In [1]: import numpy as np

In [2]: np.set_printoptions(precision=3, suppress=True, linewidth=160, sign=" ")

In [3]: A = np.array([[0.0, 0.0, 1.0, 3.0],
   ...:     [0.0, 0.0, 1.0, 2.0],
   ...:     [1.0, 1.0, 0.0, 0.0],
   ...:     [3.0, 2.0, 0.0, 0.0]])

In [4]: x0 = np.array([0, -2, 2, 2])

In [5]: target = A @ x0

In [6]: b, lr = np.zeros(4), 1 / np.linalg.norm(A, 2) ** 2

In [7]: for i in range(20):
   ...:     b -= lr * A.T @ (A @ b - target)
   ...:     if i % 5 == 0: print(i, round(np.linalg.norm(A @ b - target), 3))
   ...: 
0 0.514
5 0.503
10 0.491
15 0.481

In [8]: print(b)
[-0.861 -0.779  1.024  2.377]

In [9]: print(round(np.linalg.cond(A), 3))
14.933

In [10]: arr = np.loadtxt("layer0.csv", delimiter=",")

In [11]: print(arr)
[[ 0.35   0.179 -0.164 -0.411]
 [ 0.179  0.951  0.045  0.113]
 [-0.164  0.045  0.959 -0.104]
 [-0.411  0.113 -0.104  0.741]]

In [12]: print([round(float(np.linalg.det(A[:i, :i])), 2) + 0 for i in range(1, 5)])
[0.0, 0.0, 0.0, 1.0]

In [13]: mat = np.loadtxt("arr.csv", delimiter=",")

In [14]: print(mat)
[[ 29. -20.  15.  15.]
 [-20.  20. -12. -12.]
 [ 15. -12.  13.   9.]
 [ 15. -12.   9.  13.]]

In [15]: # equal to its transpose

In [16]: w, evecs = np.linalg.eig(mat)

In [17]: print(np.round(np.prod(w), 3))
4032.0

In [18]: print(np.sort(np.linalg.eigvals(mat @ mat)))
[   16.    16.    16.  3969.]

In [19]: print(np.sort(np.linalg.eigvals(np.linalg.inv(mat))))
[ 0.016  0.25   0.25   0.25 ]

In [20]: print(np.round(mat @ evecs[:, 0] - w[0] * evecs[:, 0], 3) + 0)
[ 0.  0.  0.  0.]

In [21]: print(w)
[  4.  63.   4.   4.]
